>>> import numpy as np
>>> np.set_printoptions(precision=2, suppress=True, linewidth=140)
>>> def rd(a):
...     return np.round(a, 2) + 0
... 
>>> data = np.loadtxt("arr.csv", delimiter=",")
>>> print(data)
[[-3. -1. -2. -1. -3.]
 [ 6.  2.  4.  2.  6.]
 [-3. -1. -2. -1. -3.]
 [-6. -2. -4. -2. -6.]
 [-3. -1. -2. -1. -3.]
 [-9. -3. -6. -3. -9.]
 [-3. -1. -2. -1. -3.]
 [ 9.  3.  6.  3.  9.]
 [-3. -1. -2. -1. -3.]]
>>> def softmax(z):
...     e = np.exp(z - z.max(axis=-1, keepdims=True))
...     return e / e.sum(axis=-1, keepdims=True)
... 
>>> print(rd(softmax(data).sum(axis=1)))
[1. 1. 1. 1. 1. 1. 1. 1. 1.]
>>> print(rd(softmax(data[8])))
[0.05 0.38 0.14 0.38 0.05]
>>> scores = data @ data.T / np.sqrt(5)
>>> print(rd(softmax(scores)))
[[0. 0. 0. 0. 0. 1. 0. 0. 0.]
 [0. 0. 0. 0. 0. 0. 0. 1. 0.]
 [0. 0. 0. 0. 0. 1. 0. 0. 0.]
 [0. 0. 0. 0. 0. 1. 0. 0. 0.]
 [0. 0. 0. 0. 0. 1. 0. 0. 0.]
 [0. 0. 0. 0. 0. 1. 0. 0. 0.]
 [0. 0. 0. 0. 0. 1. 0. 0. 0.]
 [0. 0. 0. 0. 0. 0. 0. 1. 0.]
 [0. 0. 0. 0. 0. 1. 0. 0. 0.]]
>>> print(softmax(scores).round(6).argmax(axis=1))
[5 7 5 5 5 5 5 7 5]
>>> print(rd(softmax(scores)[8] @ data))
[-9. -3. -6. -3. -9.]
>>> theta = np.radians(120)
>>> Rm = np.eye(5)
>>> Rm[4, 4] = Rm[2, 2] = np.cos(theta)
>>> Rm[4, 2], Rm[2, 4] = -np.sin(theta), np.sin(theta)
>>> print(rd(Rm))
[[ 1.    0.    0.    0.    0.  ]
 [ 0.    1.    0.    0.    0.  ]
 [ 0.    0.   -0.5   0.    0.87]
 [ 0.    0.    0.    1.    0.  ]
 [ 0.    0.   -0.87  0.   -0.5 ]]
>>> B = data @ Rm.T
>>> print(np.allclose(np.linalg.norm(data, axis=1), np.linalg.norm(B, axis=1)))
True
>>> print(np.allclose(data @ data.T, B @ B.T))
True
>>> print(rd(np.linalg.det(Rm)), np.trace(Rm))
1.0 2.0
>>> W0 = np.load("run19.npy")
>>> print(W0)
[[1.   0.2  0.04 0.01 0.  ]
 [0.2  1.   0.2  0.04 0.01]
 [0.04 0.2  1.   0.2  0.04]
 [0.01 0.04 0.2  1.   0.2 ]
 [0.   0.01 0.04 0.2  1.  ]]
>>> gram = W0.T @ W0
>>> print(rd(np.linalg.svd(W0, compute_uv=False) ** 2))
[1.96 1.37 0.9  0.62 0.48]
>>> print(np.allclose(gram, gram.T))
True
>>> print(np.trace(gram), (W0 ** 2).sum())
5.33 5.33
>>> x = np.array([2, 9, 0, 2, 5])
>>> print(np.sign((W0 @ x).round(6)))
[1. 1. 1. 1. 1.]
>>> print(rd(W0 @ (2 * x)))
[ 7.64 19.06  4.96  6.76 10.98]
>>> print((W0 @ x).argmax())
1
>>> W = np.array([[1, 2, 3], [3, 2, 1], [1, 3, 3], [3, 1, 1], [0, 1, 3]])
>>> beta = np.array([2, 2, 1])
>>> hid = np.maximum(W0 @ W + beta, 0)
>>> print((hid > 0).astype(int))
[[1 1 1]
 [1 1 1]
 [1 1 1]
 [1 1 1]
 [1 1 1]]
>>> print(rd(hid))
[[3.67 4.53 4.33]
 [5.52 5.05 3.27]
 [4.24 5.72 4.64]
 [5.33 3.9  3.27]
 [2.67 3.34 4.33]]
>>> basis = np.array([[2, -1], [3, 2], [2, -3]])
>>> print(W @ basis)
[[14 -6]
 [14 -2]
 [17 -4]
 [11 -4]
 [ 9 -7]]
>>> print((hid @ basis).round(6).argmax(axis=1))
[0 0 0 0 0]
>>> print(rd(hid @ basis))
[[29.59 -7.6 ]
 [32.73 -5.23]
 [34.92 -6.72]
 [28.9  -7.34]
 [24.02 -8.98]]
>>> feats = np.array([[3, 4, 0, 3], [4, 3, 4, 0], [0, 4, 3, 4], [3, 0, 4, 3]])
>>> print(feats)
[[3 4 0 3]
 [4 3 4 0]
 [0 4 3 4]
 [3 0 4 3]]
>>> print(np.all(np.linalg.eigvalsh(feats) > 0))
False
>>> B = feats[0, 0] * feats[1:] - np.outer(feats[1:, 0], feats[0])
>>> print(B)
[[  0  -7  12 -12]
 [  0  12   9  12]
 [  0 -12  12   0]]
>>> print(np.flatnonzero(~B.round(6).any(axis=1)))
[]
>>> q, evecs = np.linalg.qr(W0[:, :4])[0], np.linalg.qr(W0[:, 4:])[0]
>>> sigma = np.linalg.svd(q.T @ evecs, compute_uv=False)
>>> print((sigma > 0.9).sum())
0
>>> print(rd(np.linalg.norm(q @ q.T - evecs @ evecs.T, 2)))
1.0
>>> print(rd(np.degrees(np.arccos(sigma.clip(0, 1)))))
[67.27]
>>> proj = np.triu(np.array([[3, 3, 3, 2], [5, -4, -3, -4], [3, 4, 2, 5], [1, 4, -5, -1]]), 1) + np.eye(4)
>>> B = proj @ feats @ np.linalg.inv(proj)
>>> print(rd(np.linalg.det(B)))
-416.0
>>> rng = np.random.default_rng(14203)
>>> B = feats + rng.integers(-2, 3, (4, 1)) @ rng.integers(-2, 3, (1, 4))
>>> print(B)
[[ 1  2  0  5]
 [ 6  5  4 -2]
 [ 4  8  3  0]
 [ 5  2  4  1]]
>>> print(rd(np.linalg.svd(B - feats, compute_uv=False)))
[9.17 0.   0.   0.  ]
>>> A = np.load("layer3.npy")
>>> print(A)
[[-1 -2 -2  0 -1  0 -2]
 [ 0  1  0 -2 -1  0  0]
 [-1 -1 -2 -2 -2  0 -2]
 [ 2  3  4  2  3  0  4]
 [ 2  1  4  6  5  0  4]
 [ 2  3  4  2  3  0  4]]
>>> rank = np.linalg.matrix_rank(A)
>>> print(rank)
2
>>> null = np.linalg.svd(A)[2][rank:].T
>>> print(np.allclose(A @ null, 0))
True
>>> print(null.shape)
(7, 5)
>>> print([int(np.linalg.matrix_rank(A[:, :j + 1])) for j in range(7)])
[1, 2, 2, 2, 2, 2, 2]
>>> print(rd(null @ null.T))
[[ 0.93 -0.13 -0.14 -0.02 -0.08  0.   -0.14]
 [-0.13  0.59 -0.27  0.29  0.01  0.   -0.27]
 [-0.14 -0.27  0.71 -0.05 -0.17  0.   -0.29]
 [-0.02  0.29 -0.05  0.33 -0.36  0.   -0.05]
 [-0.08  0.01 -0.17 -0.36  0.73  0.   -0.17]
 [ 0.    0.    0.    0.    0.    1.    0.  ]
 [-0.14 -0.27 -0.29 -0.05 -0.17  0.    0.71]]
>>> print(np.linalg.lstsq(A[:-1].T, A[-1])[2])
2
>>> print(np.unique(A.round(6), axis=0).shape)
(5, 7)
>>> print(rd(A @ np.linalg.pinv(A) @ A))
[[-1. -2. -2.  0. -1.  0. -2.]
 [ 0.  1.  0. -2. -1.  0.  0.]
 [-1. -1. -2. -2. -2.  0. -2.]
 [ 2.  3.  4.  2.  3.  0.  4.]
 [ 2.  1.  4.  6.  5.  0.  4.]
 [ 2.  3.  4.  2.  3.  0.  4.]]
>>> theta = np.radians(135)
>>> Rm = np.eye(7)
>>> Rm[1, 1] = Rm[3, 3] = np.cos(theta)
>>> Rm[1, 3], Rm[3, 1] = -np.sin(theta), np.sin(theta)
>>> print(rd(Rm))
[[ 1.    0.    0.    0.    0.    0.    0.  ]
 [ 0.   -0.71  0.   -0.71  0.    0.    0.  ]
 [ 0.    0.    1.    0.    0.    0.    0.  ]
 [ 0.    0.71  0.   -0.71  0.    0.    0.  ]
 [ 0.    0.    0.    0.    1.    0.    0.  ]
 [ 0.    0.    0.    0.    0.    1.    0.  ]
 [ 0.    0.    0.    0.    0.    0.    1.  ]]
>>> B = A @ Rm.T
>>> print(np.allclose(A @ A.T, B @ B.T))
True
>>> print(rd(np.linalg.det(Rm)), rd(np.trace(Rm)))
1.0 3.59
>>> print(rd(np.linalg.svd(A, compute_uv=False)), rd(np.linalg.svd(B, compute_uv=False)))
[15.17  4.69  0.    0.    0.    0.  ] [15.17  4.69  0.    0.    0.    0.  ]
>>> print(rd(np.abs(B - A).max(axis=0)))
[0.   6.54 0.   9.54 0.   0.   0.  ]
>>> Uu, sigma, Vt = np.linalg.svd(A)
>>> evecs = Vt[:(sigma > 1e-8).sum()]
>>> x = A[0] + -3 * A[4] + rng.integers(2) * np.eye(7)[2]
>>> print(x)
[ -7.  -5. -13. -18. -16.   0. -14.]
>>> print(np.allclose(evecs.T @ evecs @ x, x))
False
>>> print(np.linalg.matrix_rank(np.vstack([A, x])))
3
>>> Uu, sigma, Vt = np.linalg.svd(A)
>>> print(rd(sigma))
[15.17  4.69  0.    0.    0.    0.  ]
>>> B = Uu[:, :2] @ np.diag(sigma[:2]) @ Vt[:2]
>>> print(np.linalg.matrix_rank(B))
2
>>> print(rd(np.linalg.norm(A - B, 2)), rd(sigma[2]))
0.0 0.0
>>> print(rd(np.abs(A - B).max()))
0.0
>>> print(np.linalg.matrix_rank(A, rtol=0.05))
2
>>> print(rd(B))
[[-1. -2. -2.  0. -1.  0. -2.]
 [ 0.  1.  0. -2. -1.  0.  0.]
 [-1. -1. -2. -2. -2.  0. -2.]
 [ 2.  3.  4.  2.  3.  0.  4.]
 [ 2.  1.  4.  6.  5.  0.  4.]
 [ 2.  3.  4.  2.  3.  0.  4.]]
>>> M = np.array([[-1.33, -2.29, -3.71],
...     [4.22, 6.95, 2.42],
...     [4.52, 5.54, 3.41],
...     [-0.87, -0.45, -4.12],
...     [0.45, -0.84, -3.22],
...     [6.58, 5.27, 2.2],
...     [-0.47, -1.77, -3.58],
...     [-5.27, -9.69, 9.47],
...     [0.7, -2.19, -4.22],
...     [-2.14, -9.17, 8.84],
...     [4.61, 5.74, 3.32],
...     [-1.72, -1.88, -3.25],
...     [-4.16, -9.72, 7.53]])
>>> u, g = data[1], data[0]
>>> print(u @ g)
-48.0
>>> p = (u @ g) / (u @ u) * u
>>> print(np.linalg.matrix_rank(np.outer(u, g)))
1
>>> print(g - p)
[0. 0. 0. 0. 0.]
>>> print(p)
[-3. -1. -2. -1. -3.]
>>> print((g - p) @ u)
0.0
>>> x = np.array([7, 0, 1])
>>> target = M @ x
>>> print(rd(np.linalg.pinv(M) @ M))
[[1. 0. 0.]
 [0. 1. 0.]
 [0. 0. 1.]]
>>> print(rd(np.linalg.solve(M.T @ M, M.T @ target)))
[7. 0. 1.]
>>> print(rd(np.linalg.lstsq(M, target)[0]))
[7. 0. 1.]
>>> target = target + 0.05 * rng.normal(size=13)
>>> print(rd(target))
[-13.03  31.96  35.14 -10.29  -0.02  48.22  -6.82 -27.43   0.71  -6.15  35.58 -15.33 -21.63]
>>> beta, *_ = np.linalg.lstsq(M, target)
>>> print([round(float(np.linalg.norm(np.linalg.solve(M.T @ M + lam * np.eye(3), M.T @ target))), 2) for lam in (0, 1, 10, 100)])
[7.07, 6.84, 5.51, 3.39]
>>> print(rd(beta))
[7. 0. 1.]
>>> print(rd(np.linalg.norm(target - M @ beta)))
0.16
>>> print(beta.round())
[ 7. -0.  1.]
>>> print(rd(M.T @ (target - M @ beta)))
[0. 0. 0.]
>>> proj = M @ np.linalg.solve(M.T @ M, M.T)
>>> print(np.allclose(proj @ proj, proj))
True
>>> print(rd(np.linalg.eigvalsh(proj)))
[0. 0. 0. 0. 0. 0. 0. 0. 0. 0. 1. 1. 1.]
>>> print(np.linalg.matrix_rank(np.eye(13) - proj))
10
>>> F = np.array([[4, 5, 6, 7],
...     [8, 9, 10, 11],
...     [12, 13, 14, 15],
...     [16, 17, 18, 19],
...     [20, 21, 22, 23],
...     [24, 25, 26, 27],
...     [28, 29, 30, 31],
...     [32, 33, 34, 35],
...     [36, 37, 38, 39]])
>>> print(F)
[[ 4  5  6  7]
 [ 8  9 10 11]
 [12 13 14 15]
 [16 17 18 19]
 [20 21 22 23]
 [24 25 26 27]
 [28 29 30 31]
 [32 33 34 35]
 [36 37 38 39]]
>>> Uu, sigma, Vt = np.linalg.svd(F)
>>> print(rd(sigma))
[143.24   2.9    0.     0.  ]
>>> B = Uu[:, :2] @ np.diag(sigma[:2]) @ Vt[:2]
>>> print(np.linalg.matrix_rank(F, rtol=0.05))
1
>>> print(rd(B))
[[ 4.  5.  6.  7.]
 [ 8.  9. 10. 11.]
 [12. 13. 14. 15.]
 [16. 17. 18. 19.]
 [20. 21. 22. 23.]
 [24. 25. 26. 27.]
 [28. 29. 30. 31.]
 [32. 33. 34. 35.]
 [36. 37. 38. 39.]]
>>> print(rd(np.linalg.norm(F - B, 2)), rd(sigma[2]))
0.0 0.0
>>> print(rd(np.linalg.norm(F - B) / np.linalg.norm(F)))
0.0
>>> print(rd(np.abs(F - B).max()))
0.0
